$ ipython --no-banner

In [1]: import numpy as np

In [2]: from numpy import linalg as LA

In [3]: np.set_printoptions(suppress=True, linewidth=100)

In [4]: def rd(a):
   ...:     return np.round(a, 2) + 0
   ...: 

In [5]: rng = np.random.default_rng(817)

In [6]: J = rng.normal(size=(32, 3)) + 5 * np.array([-2, 1, 5])

In [7]: rd(J)
Out[7]: 
array([[ -9.71,   5.13,  26.8 ],
       [-10.37,   4.6 ,  23.78],
       [-11.81,   4.54,  26.47],
       [-10.66,   5.47,  25.11],
       [ -9.99,   5.41,  25.01],
       [-10.22,   5.71,  24.28],
       [-10.23,   5.51,  23.09],
       [-10.45,   4.19,  25.1 ],
       [-10.28,   4.91,  26.17],
       [-10.29,   5.58,  27.36],
       [ -9.56,   5.47,  23.21],
       [-10.42,   4.42,  25.24],
       [ -9.38,   4.13,  24.23],
       [ -9.37,   6.42,  24.45],
       [-10.35,   4.13,  25.53],
       [ -9.08,   4.43,  24.91],
       [ -8.89,   5.96,  25.17],
       [-10.84,   2.35,  24.58],
       [ -8.93,   5.8 ,  24.9 ],
       [ -9.16,   3.91,  22.11],
       [ -9.69,   3.32,  26.02],
       [ -9.06,   5.44,  24.53],
       [-11.47,   5.2 ,  25.93],
       [-10.68,   3.61,  23.01],
       [-10.48,   5.51,  25.15],
       [ -9.74,   4.39,  24.72],
       [-10.91,   5.86,  24.64],
       [-10.69,   5.58,  24.26],
       [-10.28,   5.9 ,  25.93],
       [-10.43,   6.01,  26.21],
       [ -9.52,   5.48,  25.68],
       [-11.59,   6.3 ,  25.19]])

In [8]: vec = np.array([0, -2, -1])

In [9]: target = J @ vec

In [10]: rd(LA.lstsq(J, target)[0])
Out[10]: array([ 0., -2., -1.])

In [11]: try:
    ...:     LA.solve(J, target)
    ...: except LA.LinAlgError as e:
    ...:     print(e)
    ...: 
Last 2 dimensions of the array must be square

In [12]: target = target + 0.1 * rng.normal(size=32)

In [13]: rd(target)
Out[13]: 
array([-37.18, -33.02, -35.45, -35.85, -35.66, -35.67, -34.04, -33.51, -35.84, -38.43, -34.3 ,
       -34.13, -32.63, -37.36, -33.83, -33.78, -37.  , -29.21, -36.46, -29.91, -32.67, -35.41,
       -36.31, -30.07, -36.3 , -33.43, -36.43, -35.39, -37.65, -38.14, -36.58, -37.7 ])

In [14]: coef, *_ = LA.lstsq(J, target)

In [15]: rd(coef)
Out[15]: array([-0.02, -2.  , -1.01])

In [16]: [round(float(LA.norm(LA.solve(J.T @ J + lam * np.eye(3), J.T @ target))), 2) for lam in (0, 1, 10, 100)]
Out[16]: [2.24, 2.18, 1.85, 1.33]
